$ ipython --no-banner

In [1]: import numpy as np

In [2]: import numpy.linalg as la

In [3]: np.set_printoptions(precision=1, suppress=True, linewidth=120, legacy="1.25")

In [4]: mat = np.load("w.npy")

In [5]: mat
Out[5]: 
array([[-3,  2,  2,  0,  3,  0, -2, -3, -2],
       [-2, -3,  2,  2,  0,  3,  0, -2, -3],
       [-3, -2, -3,  2,  2,  0,  3,  0, -2],
       [-2, -3, -2, -3,  2,  2,  0,  3,  0],
       [ 0, -2, -3, -2, -3,  2,  2,  0,  3],
       [ 3,  0, -2, -3, -2, -3,  2,  2,  0],
       [ 0,  3,  0, -2, -3, -2, -3,  2,  2],
       [ 2,  0,  3,  0, -2, -3, -2, -3,  2],
       [ 2,  2,  0,  3,  0, -2, -3, -2, -3]])

In [6]: M2 = np.array([[2, -2],
   ...:     [0, 2],
   ...:     [-3, -3],
   ...:     [2, 3],
   ...:     [-2, -2],
   ...:     [2, -2],
   ...:     [-2, 0],
   ...:     [0, -3],
   ...:     [0, 3]])

In [7]: la.matrix_rank(mat @ M2)
Out[7]: 2

In [8]: mat @ M2
Out[8]: 
array([[-14,   1],
       [  0, -11],
       [ -3,   7],
       [ -4, -22],
       [ 11,  10],
       [  0,  -5],
       [  4,  10],
       [ -3,  12],
       [ 12,  10]])

In [9]: la.matrix_rank(np.vstack([mat, M2.T]))
Out[9]: 9

In [10]: np.einsum("ij->j", mat)
Out[10]: array([-3, -3, -3, -3, -3, -3, -3, -3, -3])

In [11]: np.sort(np.abs(np.fft.fft(mat[0]))), np.sort(la.svd(mat, compute_uv=False))
Out[11]: 
(array([ 2.3,  2.3,  3. ,  3.8,  3.8,  6.2,  6.2, 11.4, 11.4]),
 array([ 2.3,  2.3,  3. ,  3.8,  3.8,  6.2,  6.2, 11.4, 11.4]))

In [12]: np.fft.fft(mat[0])
Out[12]: array([-3.  +0.j , -5. -10.3j,  1.2 -2.j , -6.  -1.7j, -2.2 +3.1j, -2.2 -3.1j, -6.  +1.7j,  1.2 +2.j , -5. +10.3j])

In [13]: (mat @ mat)[0]
Out[13]: array([-11, -32, -26,   0,  -2,  29,  36,  14,   1])

In [14]: rng = np.random.default_rng(510859)

In [15]: lab = rng.permutation(9)

In [16]: lab
Out[16]: array([8, 4, 2, 3, 1, 5, 6, 0, 7])

In [17]: M2 = mat[lab][:, lab]

In [18]: M2
Out[18]: 
array([[-3,  0,  0,  3,  2, -2, -3,  2, -2],
       [ 3, -3, -3, -2, -2,  2,  2,  0,  0],
       [-2,  2, -3,  2, -2,  0,  3, -3,  0],
       [ 0,  2, -2, -3, -3,  2,  0, -2,  3],
       [-3,  0,  2,  2, -3,  3,  0, -2, -2],
       [ 0, -2, -2, -3,  0, -3,  2,  3,  2],
       [ 2, -3,  0, -2,  3, -2, -3,  0,  2],
       [-2,  3,  2,  0,  2,  0, -2, -3, -3],
       [ 2, -2,  3,  0,  0, -3, -2,  2, -3]])

In [19]: np.sort(np.abs(la.eigvals(M2)))
Out[19]: array([ 2.3,  2.3,  3. ,  3.8,  3.8,  6.2,  6.2, 11.4, 11.4])

In [20]: O, R = la.qr(M2)

In [21]: np.round(O.T @ O, 1) + 0
Out[21]: 
array([[1., 0., 0., 0., 0., 0., 0., 0., 0.],
       [0., 1., 0., 0., 0., 0., 0., 0., 0.],
       [0., 0., 1., 0., 0., 0., 0., 0., 0.],
       [0., 0., 0., 1., 0., 0., 0., 0., 0.],
       [0., 0., 0., 0., 1., 0., 0., 0., 0.],
       [0., 0., 0., 0., 0., 1., 0., 0., 0.],
       [0., 0., 0., 0., 0., 0., 1., 0., 0.],
       [0., 0., 0., 0., 0., 0., 0., 1., 0.],
       [0., 0., 0., 0., 0., 0., 0., 0., 1.]])

In [22]: np.abs(np.diag(R))
Out[22]: array([6.6, 4.8, 6.5, 4.5, 6. , 4.4, 3.7, 3.7, 3.6])

In [23]: R.round(1) + 0
Out[23]: 
array([[ 6.6, -4.4, -1.1, -4.4,  0.5, -1.1,  0.5,  2.4,  2.4],
       [ 0. ,  4.8, -0.4, -0.7, -1. ,  2.3,  1. , -3.8,  0.8],
       [ 0. ,  0. ,  6.5,  1.7,  2.5, -1.1, -4.4,  0.7, -4. ],
       [ 0. ,  0. ,  0. ,  4.5,  0. ,  0.4,  0.7,  0. , -2.4],
       [ 0. ,  0. ,  0. ,  0. ,  6. , -3.9, -2.9,  1.6,  0.5],
       [ 0. ,  0. ,  0. ,  0. ,  0. ,  4.4, -0.6, -2.4,  0.5],
       [ 0. ,  0. ,  0. ,  0. ,  0. ,  0. ,  3.7,  0.5, -0.1],
       [ 0. ,  0. ,  0. ,  0. ,  0. ,  0. ,  0. ,  3.7,  0.8],
       [ 0. ,  0. ,  0. ,  0. ,  0. ,  0. ,  0. ,  0. , -3.6]])

In [24]: O.round(1) + 0
Out[24]: 
array([[-0.5, -0.4, -0.1,  0.2,  0.3, -0.1, -0.5,  0.3,  0.2],
       [ 0.5, -0.2, -0.4,  0.1, -0.2,  0.3, -0.1, -0.1,  0.6],
       [-0.3,  0.1, -0.5,  0.4, -0.1, -0.4,  0. , -0.6,  0. ],
       [ 0. ,  0.4, -0.3, -0.5, -0.3, -0.1, -0.6,  0.1, -0.1],
       [-0.5, -0.4,  0.2, -0.2, -0.6,  0.3,  0. , -0.2, -0.1],
       [ 0. , -0.4, -0.3, -0.6,  0.1, -0.4,  0.4,  0.1,  0.1],
       [ 0.3, -0.3,  0. , -0.2,  0.4,  0.2, -0.3, -0.6, -0.4],
       [-0.3,  0.3,  0.3, -0.4,  0.3,  0.1,  0.1, -0.4,  0.6],
       [ 0.3, -0.1,  0.5,  0.1, -0.3, -0.6, -0.3, -0.2,  0.2]])

In [25]: M2 = mat[0, 0] * mat[1:] - np.outer(mat[1:, 0], mat[0])

In [26]: M2
Out[26]: 
array([[  0,  13,  -2,  -6,   6,  -9,  -4,   0,   5],
       [  0,  12,  15,  -6,   3,   0, -15,  -9,   0],
       [  0,  13,  10,   9,   0,  -6,  -4, -15,  -4],
       [  0,   6,   9,   6,   9,  -6,  -6,   0,  -9],
       [  0,  -6,   0,   9,  -3,   9,   0,   3,   6],
       [  0,  -9,   0,   6,   9,   6,   9,  -6,  -6],
       [  0,  -4, -13,   0,   0,   9,  10,  15,  -2],
       [  0, -10,  -4,  -9,  -6,   6,  13,  12,  13]])

In [27]: la.matrix_rank(M2), la.matrix_rank(mat)
Out[27]: (8, 9)

In [28]: np.flatnonzero(~M2.round(6).any(axis=1))
Out[28]: array([], dtype=int64)
